$ ipython --no-banner

In [1]: import numpy as np

In [2]: from numpy import linalg as LA

In [3]: np.set_printoptions(suppress=True, linewidth=160)

In [4]: feats = np.array([[29.0, 10.0, -10.0], [10.0, 8.0, -4.0], [-10.0, -4.0, 8.0]])

In [5]: x0 = np.array([1, -2, 2])

In [6]: np.sign((feats @ x0).round(6))
Out[6]: array([-1., -1.,  1.])

In [7]: feats @ np.ones(3)
Out[7]: array([29., 14., -6.])

In [8]: feats * x0
Out[8]: 
array([[ 29., -20., -20.],
       [ 10., -16.,  -8.],
       [-10.,   8.,  16.]])

In [9]: (feats @ x0).argmax()
Out[9]: np.int64(2)

In [10]: feats @ np.eye(3)[0]
Out[10]: array([ 29.,  10., -10.])

In [11]: feats @ (2 * x0)
Out[11]: array([-22., -28.,  28.])

In [12]: rng = np.random.default_rng(366126)

In [13]: z = rng.permutation(3)

In [14]: z
Out[14]: array([0, 2, 1])

In [15]: other = feats[z][:, z]

In [16]: np.round(LA.det(other), 2), np.round(LA.det(feats[z]), 2)
Out[16]: (np.float64(592.0), np.float64(-592.0))

In [17]: np.round(np.sort(np.abs(LA.eigvals(other))), 2)
Out[17]: array([ 4.,  4., 37.])

In [18]: np.diag(other)
Out[18]: array([29.,  8.,  8.])

In [19]: X = np.load("block0.npy")

In [20]: X
Out[20]: 
array([[ 1, -1,  1, -1],
       [ 1,  0,  0,  0],
       [ 1,  1,  1,  1]])

In [21]: other = X / np.sqrt((X ** 2).mean(axis=1, keepdims=True))

In [22]: LA.matrix_rank(other) == LA.matrix_rank(X)
Out[22]: np.True_

In [23]: F = np.load("sample15.npy")

In [24]: F
Out[24]: 
array([[ 0.62, -1.88, -1.28,  0.65,  0.03, -1.92, -0.62, -1.89],
       [-0.41,  1.12,  0.77, -0.38,  0.  ,  1.14,  0.37,  1.1 ],
       [ 0.9 , -2.65, -1.79,  0.91, -0.03, -2.67, -0.9 , -2.68],
       [ 0.15, -0.43, -0.27,  0.14,  0.04, -0.45, -0.12, -0.47],
       [-1.52,  4.6 ,  3.03, -1.55,  0.  ,  4.56,  1.53,  4.54],
       [-0.76,  2.14,  1.42, -0.72,  0.03,  2.18,  0.72,  2.17],
       [ 0.67, -2.02, -1.38,  0.65,  0.02, -2.04, -0.67, -2.05],
       [ 1.36, -4.09, -2.72,  1.34,  0.03, -4.05, -1.34, -4.11],
       [-0.04,  0.22,  0.13, -0.08,  0.  ,  0.21,  0.06,  0.22],
       [-0.97,  2.96,  1.94, -0.99,  0.  ,  2.88,  1.  ,  2.93]])

In [25]: other = np.c_[F[:, :1] @ np.array([[-2]]), np.array([0, 1, -1, -2, 1, -1, -1, 0, -2, 2])]

In [26]: other
Out[26]: 
array([[-1.24,  0.  ],
       [ 0.82,  1.  ],
       [-1.8 , -1.  ],
       [-0.3 , -2.  ],
       [ 3.04,  1.  ],
       [ 1.52, -1.  ],
       [-1.34, -1.  ],
       [-2.72,  0.  ],
       [ 0.08, -2.  ],
       [ 1.94,  2.  ]])

In [27]: np.round(LA.lstsq(F, other[:, 0])[0], 2) + 0
Out[27]: array([-2.,  0.,  0.,  0.,  0.,  0.,  0.,  0.])

In [28]: LA.matrix_rank(other)
Out[28]: np.int64(2)

In [29]: mat = np.array([[1, 1, 1, -2, 2, 3, -3, 1],
    ...:     [-1, 1, -2, 0, 1, 3, -2, 3],
    ...:     [-2, -3, -2, -1, -3, -3, 1, 0],
    ...:     [2, -3, 3, 3, -2, -3, -1, -3]]) * (rng.random((4, 8)) < 0.3)

In [30]: mat
Out[30]: 
array([[ 0,  0,  0, -2,  0,  3,  0,  1],
       [-1,  1,  0,  0,  0,  3,  0,  0],
       [ 0,  0,  0,  0,  0, -3,  0,  0],
       [ 0, -3,  0,  0,  0, -3,  0,  0]])

In [31]: gram = mat.T @ mat

In [32]: np.trace(gram), (mat ** 2).sum()
Out[32]: (np.int64(52), np.int64(52))

In [33]: np.round(LA.eigvalsh(gram)[::-1], 2) + 0
Out[33]: array([42.  ,  7.13,  2.28,  0.59,  0.  ,  0.  ,  0.  ,  0.  ])

In [34]: np.allclose(gram, gram.T)
Out[34]: True

In [35]: np.round(LA.svd(mat, compute_uv=False) ** 2, 2)
Out[35]: array([42.  ,  7.13,  2.28,  0.59])
